$ python -q
>>> import numpy as np
>>> import numpy.linalg as la
>>> np.set_printoptions(precision=3, suppress=True, linewidth=140)
>>> arr = np.loadtxt("test11.csv", delimiter=",")
>>> arr
array([[-1.,  0., -1., -2.],
       [ 3.,  0.,  2.,  5.],
       [-1.,  0.,  1.,  0.],
       [-2.,  0., -4., -6.]])
>>> r = la.matrix_rank(arr)
>>> r
np.int64(2)
>>> null = la.svd(arr)[2][r:].T
>>> [int(la.matrix_rank(np.delete(arr, i, axis=0))) for i in range(4)]
[2, 2, 2, 2]
>>> np.round(null @ null.T, 3) + 0
array([[ 0.333,  0.   ,  0.333, -0.333],
       [ 0.   ,  1.   ,  0.   ,  0.   ],
       [ 0.333,  0.   ,  0.333, -0.333],
       [-0.333,  0.   , -0.333,  0.333]])
>>> null.shape
(4, 2)
>>> [int(la.matrix_rank(arr[:i])) for i in range(1, len(arr) + 1)]
[1, 2, 2, 2]
>>> np.allclose(arr @ null, 0)
True
>>> A = np.array([[2, 1, -3, 5], [-2, 4, -5, 0], [4, 5, -2, -5], [-1, 0, -1, -3]])
>>> A
array([[ 2,  1, -3,  5],
       [-2,  4, -5,  0],
       [ 4,  5, -2, -5],
       [-1,  0, -1, -3]])
>>> f = np.array([3, -1, 0, 2])
>>> B = A + np.outer(f, np.eye(4)[2])
>>> B
array([[ 2.,  1.,  0.,  5.],
       [-2.,  4., -6.,  0.],
       [ 4.,  5., -2., -5.],
       [-1.,  0.,  1., -3.]])
>>> la.matrix_rank(B - A)
np.int64(1)
>>> X = np.array([[0.0, 1.9, 0.3, -0.7], [-0.6, 0.1, -1.6, 1.3], [-0.1, 0.1, 0.4, 0.4]])
>>> X[:, 1] *= 10
>>> X
array([[ 0. , 19. ,  0.3, -0.7],
       [-0.6,  1. , -1.6,  1.3],
       [-0.1,  1. ,  0.4,  0.4]])
>>> la.matrix_rank(X)
np.int64(3)
>>> np.count_nonzero(X)
np.int64(11)
>>> la.svd(X, compute_uv=False)
array([19.064,  2.177,  0.589])
>>> X.sum(axis=1)
array([18.6,  0.1,  1.7])
>>> np.round(la.norm(X), 3)
np.float64(19.197)
>>> X.shape
(3, 4)
>>> X - X[0]
array([[  0. ,   0. ,   0. ,   0. ],
       [ -0.6, -18. ,  -1.9,   2. ],
       [ -0.1, -18. ,   0.1,   1.1]])
